>>> import numpy as np
>>> from numpy import linalg as LA
>>> np.set_printoptions(precision=3, suppress=True, linewidth=200, floatmode="fixed")
>>> def rnd(a):
...     return np.round(a, 3) + 0
... 
>>> rng = np.random.default_rng(496867)
>>> feats = np.eye(4, dtype=int)[rng.permutation(4)]
>>> feats
array([[1, 0, 0, 0],
       [0, 0, 0, 1],
       [0, 1, 0, 0],
       [0, 0, 1, 0]])
>>> # 2 blocks once reordered
>>> rnd(np.sort(LA.eigvals(feats).real))
array([-0.500, -0.500,  1.000,  1.000])
>>> (LA.matrix_power((feats != 0) + (feats.T != 0) + np.eye(4), 4) > 0).astype(int)
array([[1, 0, 0, 0],
       [0, 1, 1, 1],
       [0, 1, 1, 1],
       [0, 1, 1, 1]])
>>> np.flatnonzero(LA.matrix_power((feats != 0) + (feats.T != 0) + np.eye(4), 4)[0])
array([0])
>>> O, R = LA.qr(feats)
>>> O.shape, R.shape
((4, 4), (4, 4))
>>> O @ R
array([[1.000, 0.000, 0.000, 0.000],
       [0.000, 0.000, 0.000, 1.000],
       [0.000, 1.000, 0.000, 0.000],
       [0.000, 0.000, 1.000, 0.000]])
>>> O.T @ O
array([[1.000, 0.000, 0.000, 0.000],
       [0.000, 1.000, 0.000, 0.000],
       [0.000, 0.000, 1.000, 0.000],
       [0.000, 0.000, 0.000, 1.000]])
>>> np.abs(np.diag(R))
array([1.000, 1.000, 1.000, 1.000])
>>> O
array([[ 1.000,  0.000,  0.000,  0.000],
       [-0.000,  0.000,  0.000,  1.000],
       [-0.000, -1.000,  0.000,  0.000],
       [-0.000, -0.000, -1.000,  0.000]])
>>> feats[:, 2] @ feats[:, 3]
np.int64(0)
>>> rnd(LA.svd(feats, compute_uv=False))
array([1.000, 1.000, 1.000, 1.000])
>>> rnd(LA.pinv(feats))
array([[1.000, 0.000, 0.000, 0.000],
       [0.000, 0.000, 1.000, 0.000],
       [0.000, 0.000, 0.000, 1.000],
       [0.000, 1.000, 0.000, 0.000]])
>>> feats @ feats.T
array([[1, 0, 0, 0],
       [0, 1, 0, 0],
       [0, 0, 1, 0],
       [0, 0, 0, 1]])
>>> idx = rng.permutation(4)
>>> idx
array([0, 3, 1, 2])
>>> Y = feats[idx][:, idx]
>>> Y
array([[1, 0, 0, 0],
       [0, 0, 0, 1],
       [0, 1, 0, 0],
       [0, 0, 1, 0]])
>>> np.trace(Y)
np.int64(1)
>>> rnd(LA.det(Y)), rnd(LA.det(feats[idx]))
(np.float64(1.0), np.float64(1.0))
>>> np.allclose(Y, feats)
True
>>> data = np.load("case13.npy")
>>> data
array([[ 0.900, -0.100, -0.300, -0.300],
       [-0.100,  0.900, -0.300, -0.300],
       [-0.300, -0.300,  0.100, -0.900],
       [-0.300, -0.300, -0.900,  0.100]])
>>> Y = data + rng.integers(-2, 3, (4, 1)) @ rng.integers(-2, 3, (1, 4))
>>> rnd(Y)
array([[ 0.900, -2.100, -1.300, -1.300],
       [-0.100,  4.900,  1.700,  1.700],
       [-0.300,  3.700,  2.100,  1.100],
       [-0.300,  1.700,  0.100,  1.100]])
>>> LA.matrix_rank(Y - data, tol=1e-8)
np.int64(1)
>>> r = LA.matrix_rank(Y)
>>> r
np.int64(3)
>>> N = LA.svd(Y)[2][r:].T
>>> [int(LA.matrix_rank(Y[:, :j + 1])) for j in range(4)]
[1, 2, 3, 3]
>>> rnd(N[:, 0] / N[np.abs(N[:, 0]).round(6).argmax(), 0])
array([ 1.000, -0.500,  0.500,  1.000])
>>> np.kron(np.eye(2, dtype=int), data)
array([[ 0.900, -0.100, -0.300, -0.300,  0.000, -0.000, -0.000, -0.000],
       [-0.100,  0.900, -0.300, -0.300, -0.000,  0.000, -0.000, -0.000],
       [-0.300, -0.300,  0.100, -0.900, -0.000, -0.000,  0.000, -0.000],
       [-0.300, -0.300, -0.900,  0.100, -0.000, -0.000, -0.000,  0.000],
       [ 0.000, -0.000, -0.000, -0.000,  0.900, -0.100, -0.300, -0.300],
       [-0.000,  0.000, -0.000, -0.000, -0.100,  0.900, -0.300, -0.300],
       [-0.000, -0.000,  0.000, -0.000, -0.300, -0.300,  0.100, -0.900],
       [-0.000, -0.000, -0.000,  0.000, -0.300, -0.300, -0.900,  0.100]])
>>> rnd(np.poly(data))
array([ 1.000, -2.000,  0.000,  2.000, -1.000])
